$ python -q
>>> import numpy as np
>>> np.set_printoptions(precision=1, suppress=True, linewidth=100, legacy="1.25")
>>> rd = lambda a: np.round(a, 1) + 0
>>> E = np.load("block4.npy")
>>> rd(E)
array([[0.5, 0.5, 0. , 0. ],
       [0.3, 0.7, 0. , 0. ],
       [0.3, 0. , 0.7, 0. ],
       [0.2, 0. , 0.2, 0.5]])
>>> Q, vecs = np.linalg.qr(E[:, :1])[0], np.linalg.qr(E[:, 1:])[0]
>>> sig = np.linalg.svd(Q.T @ vecs, compute_uv=False)
>>> print((sig > 0.9).sum())
1
>>> rd(np.linalg.norm(Q @ Q.T - vecs @ vecs.T, 2))
1.0
>>> rd(np.degrees(np.arccos(sig.clip(0, 1))))
array([15.9])
>>> x = np.array([-1, 1, 1, 1])
>>> target = E @ x
>>> rd(target)
array([0. , 0.3, 0.3, 0.5])
>>> rd(np.linalg.solve(E, target))
array([-1.,  1.,  1.,  1.])
>>> print(rd(np.linalg.solve(E.T, E[0])))
[1. 0. 0. 0.]
>>> rd(np.linalg.solve(E, target + E[:, 2]))
array([-1.,  1.,  2.,  1.])
>>> rng = np.random.default_rng(1045)
>>> M2 = E + rng.integers(-2, 3, (4, 3)) @ rng.integers(-2, 3, (3, 4))
>>> print(rd(M2))
[[ 7.5 -3.5  2.  -3. ]
 [-2.7  0.7  0.   3. ]
 [-1.7  4.   8.7  2. ]
 [ 2.2 -1.  -1.8 -1.5]]
>>> rd(M2 - E)
array([[ 7., -4.,  2., -3.],
       [-3.,  0.,  0.,  3.],
       [-2.,  4.,  8.,  2.],
       [ 2., -1., -2., -2.]])
>>> np.abs(M2 - E).sum(axis=1)
array([16.,  6., 16.,  7.])
>>> mat = np.load("dump.npy")
>>> mat
array([[  0.9,   0.7,   4.1,   4. ,   0.9],
       [  4.6,  -4.1,   0.4,  -1. ,  -4.8],
       [  0.1,   0.8,   4.7,  -0.4, -11.8],
       [ -2.2,   3.3,  -1.2,  -4.1,   1.3],
       [  2.7, -12.8, -17.3,   0.7,  11.3],
       [ -2.4,   2.4,   1.1,  -5.9, -13.8],
       [  4. , -14.2, -18. ,   2.3,  14.2],
       [  0.2,  -9.1, -12.2,   0.2,   3.2],
       [ -1.9,  -0.9,   0.1,   3. ,  -3.1],
       [ -2.5,   0.8,  -1.8,  -2.8,  -5. ],
       [  1.8,  -1.6,   2.9,   0. , -10.2],
       [  1.3,   5.6,  11.3,   5. ,   2.2],
       [  3.2,  -9.6,  -7.9,   4.1,   4.3],
       [ -1.2,   3.1,   1.8,   2.8,  10.2],
       [  4.4,  -8.6,  -5.5,   5.2,   6.3],
       [ -0.6,  -4.7,  -8. ,   0.8,   5.4],
       [ -3.2,   4.8,   6.4,   3. ,  -3.9],
       [ -2.3,   0. ,  -7.9,  -6.2,   4.4]])
>>> Ac = mat - mat.mean(axis=0)
>>> vecs = np.linalg.svd(Ac)[2][:4]
>>> M2 = Ac - Ac @ vecs.T @ vecs
>>> rd((Ac @ vecs.T).std(axis=0))
array([11.2,  5.5,  3.9,  1.6])
>>> rd(np.diag(vecs.T @ vecs))
array([0.8, 0.6, 0.8, 0.9, 1. ])
>>> print(rd(np.cov(Ac @ vecs.T, rowvar=False)))
[[131.7   0.    0.    0. ]
 [  0.   32.    0.    0. ]
 [  0.    0.   16.3   0. ]
 [  0.    0.    0.    2.7]]
>>> np.linalg.norm(M2, axis=1).round(6).argmax()
7
